$ python3 -q
>>> import numpy as np
>>> np.set_printoptions(precision=3, suppress=True, linewidth=100, legacy="1.25")
>>> rnd = lambda a: np.round(a, 3) + 0
>>> F = np.loadtxt("case17.csv", delimiter=",")
>>> print(rnd(F))
[[ 0.93   0.172 -0.174  0.025  0.064]
 [ 0.172  0.574  0.431 -0.061 -0.159]
 [-0.174  0.431  0.564  0.061  0.161]
 [ 0.025 -0.061  0.061  0.991 -0.023]
 [ 0.064 -0.159  0.161 -0.023  0.941]]
>>> print(np.unique(F.round(6), axis=0).shape)
(5, 5)
>>> print(rnd(np.trace(np.linalg.pinv(F) @ F)))
4.0
>>> print(np.allclose(F[:-1].T @ np.linalg.lstsq(F[:-1].T, F[-1])[0], F[-1]))
True
>>> r = np.linalg.matrix_rank(F)
>>> print(r)
4
>>> null = np.linalg.svd(F)[2][r:].T
>>> print(np.linalg.matrix_rank(F.T @ F), np.linalg.matrix_rank(F @ F.T))
4 4
>>> print([int(np.linalg.matrix_rank(F[:, :j + 1])) for j in range(5)])
[1, 2, 3, 4, 4]
>>> print(np.allclose(F, F.T))
True
>>> print(rnd(np.sort(np.abs(np.linalg.eigvals(F)))))
[0. 1. 1. 1. 1.]
>>> print(np.allclose(F @ F.T, F.T @ F))
True
>>> print(rnd(np.linalg.det(F)))
0.0
>>> print(rnd((F + F.T) / 2))
[[ 0.93   0.172 -0.174  0.025  0.064]
 [ 0.172  0.574  0.431 -0.061 -0.159]
 [-0.174  0.431  0.564  0.061  0.161]
 [ 0.025 -0.061  0.061  0.991 -0.023]
 [ 0.064 -0.159  0.161 -0.023  0.941]]
>>> print(rnd(np.trace(F)))
4.0
>>> left, sv, Vh = np.linalg.svd(F)
>>> evecs = Vh[:(sv > 1e-8).sum()]
>>> rng = np.random.default_rng(736)
>>> vec = F[2] + 4 * F[3] + rng.integers(2) * np.eye(5)[0]
>>> print(rnd(vec))
[-0.076  0.188  0.81   4.027  0.07 ]
>>> print(rnd(np.linalg.norm(vec - evecs.T @ evecs @ vec)))
0.0
>>> print(np.allclose(evecs.T @ evecs @ vec, vec))
True
>>> print(np.linalg.matrix_rank(np.vstack([F, vec])))
4
>>> vec = np.array([2, -2, 2, -1, 1])
>>> print(rnd(np.eye(5) - F))
[[ 0.07  -0.172  0.174 -0.025 -0.064]
 [-0.172  0.426 -0.431  0.061  0.159]
 [ 0.174 -0.431  0.436 -0.061 -0.161]
 [-0.025  0.061 -0.061  0.009  0.023]
 [-0.064  0.159 -0.161  0.023  0.059]]
>>> print(rnd((vec - F @ vec) @ (F @ vec)))
0.0
>>> M = np.loadtxt("layer18.csv", delimiter=",")
>>> print(M)
[[ 1.3  1.2  0.6  0. ]
 [ 0.1  0.7  0.6 -0.3]
 [-0.8 -1.4 -0.2  0.5]
 [ 1.1  1.2  1.2  0.5]
 [-1.2 -0.1 -0.3  1.7]
 [ 0.6  1.3 -2.6  1. ]
 [-1.3  0.1  0.7 -1.1]
 [10.   0.  10.   1. ]
 [-1.8 -0.3 -0.2  0.2]
 [ 1.3 -1.9 -0.3  0.2]
 [ 1.6 -1.8 -0.1 -0.3]
 [-0.7 -3.1  0.1 -0.1]
 [-2.  -0.8  0.2 -0.3]
 [-1.5  0.4  1.  -0.3]
 [ 0.7  0.   0.5  0.3]
 [ 2.2 -1.   0.2 -0.7]
 [ 0.7  0.8  1.1  0.6]
 [-2.1  0.7 -1.5  0.2]
 [ 1.  -1.1 -0.8  0.5]
 [ 1.   0.1 -0.2  0.5]
 [ 0.2 -0.6  0.9  0.7]
 [ 0.8 -0.8  0.1 -0.9]
 [ 1.2  0.6 -1.   1. ]
 [-0.2 -0.4 -0.1 -1.5]
 [ 2.2  0.2 -1.4 -0.2]
 [ 2.   1.1  0.9 -0.4]]
>>> print(M.ravel(order="F"))
[ 1.3  0.1 -0.8  1.1 -1.2  0.6 -1.3 10.  -1.8  1.3  1.6 -0.7 -2.  -1.5  0.7  2.2  0.7 -2.1  1.
  1.   0.2  0.8  1.2 -0.2  2.2  2.   1.2  0.7 -1.4  1.2 -0.1  1.3  0.1  0.  -0.3 -1.9 -1.8 -3.1
 -0.8  0.4  0.  -1.   0.8  0.7 -1.1  0.1 -0.6 -0.8  0.6 -0.4  0.2  1.1  0.6  0.6 -0.2  1.2 -0.3
 -2.6  0.7 10.  -0.2 -0.3 -0.1  0.1  0.2  1.   0.5  0.2  1.1 -1.5 -0.8 -0.2  0.9  0.1 -1.  -0.1
 -1.4  0.9  0.  -0.3  0.5  0.5  1.7  1.  -1.1  1.   0.2  0.2 -0.3 -0.1 -0.3 -0.3  0.3 -0.7  0.6
  0.2  0.5  0.5  0.7 -0.9  1.  -1.5 -0.2 -0.4]
>>> print(M.reshape(2, -1))
[[ 1.3  1.2  0.6  0.   0.1  0.7  0.6 -0.3 -0.8 -1.4 -0.2  0.5  1.1  1.2  1.2  0.5 -1.2 -0.1 -0.3
   1.7  0.6  1.3 -2.6  1.  -1.3  0.1  0.7 -1.1 10.   0.  10.   1.  -1.8 -0.3 -0.2  0.2  1.3 -1.9
  -0.3  0.2  1.6 -1.8 -0.1 -0.3 -0.7 -3.1  0.1 -0.1 -2.  -0.8  0.2 -0.3]
 [-1.5  0.4  1.  -0.3  0.7  0.   0.5  0.3  2.2 -1.   0.2 -0.7  0.7  0.8  1.1  0.6 -2.1  0.7 -1.5
   0.2  1.  -1.1 -0.8  0.5  1.   0.1 -0.2  0.5  0.2 -0.6  0.9  0.7  0.8 -0.8  0.1 -0.9  1.2  0.6
  -1.   1.  -0.2 -0.4 -0.1 -1.5  2.2  0.2 -1.4 -0.2  2.   1.1  0.9 -0.4]]
>>> T = M.reshape(26, 2, -1)
>>> print(np.swapaxes(T, 1, 2)[10])
[[ 1.6 -0.1]
 [-1.8 -0.3]]
>>> print(T.transpose(1, 0, 2))
[[[ 1.3  1.2]
  [ 0.1  0.7]
  [-0.8 -1.4]
  [ 1.1  1.2]
  [-1.2 -0.1]
  [ 0.6  1.3]
  [-1.3  0.1]
  [10.   0. ]
  [-1.8 -0.3]
  [ 1.3 -1.9]
  [ 1.6 -1.8]
  [-0.7 -3.1]
  [-2.  -0.8]
  [-1.5  0.4]
  [ 0.7  0. ]
  [ 2.2 -1. ]
  [ 0.7  0.8]
  [-2.1  0.7]
  [ 1.  -1.1]
  [ 1.   0.1]
  [ 0.2 -0.6]
  [ 0.8 -0.8]
  [ 1.2  0.6]
  [-0.2 -0.4]
  [ 2.2  0.2]
  [ 2.   1.1]]

 [[ 0.6  0. ]
  [ 0.6 -0.3]
  [-0.2  0.5]
  [ 1.2  0.5]
  [-0.3  1.7]
  [-2.6  1. ]
  [ 0.7 -1.1]
  [10.   1. ]
  [-0.2  0.2]
  [-0.3  0.2]
  [-0.1 -0.3]
  [ 0.1 -0.1]
  [ 0.2 -0.3]
  [ 1.  -0.3]
  [ 0.5  0.3]
  [ 0.2 -0.7]
  [ 1.1  0.6]
  [-1.5  0.2]
  [-0.8  0.5]
  [-0.2  0.5]
  [ 0.9  0.7]
  [ 0.1 -0.9]
  [-1.   1. ]
  [-0.1 -1.5]
  [-1.4 -0.2]
  [ 0.9 -0.4]]]
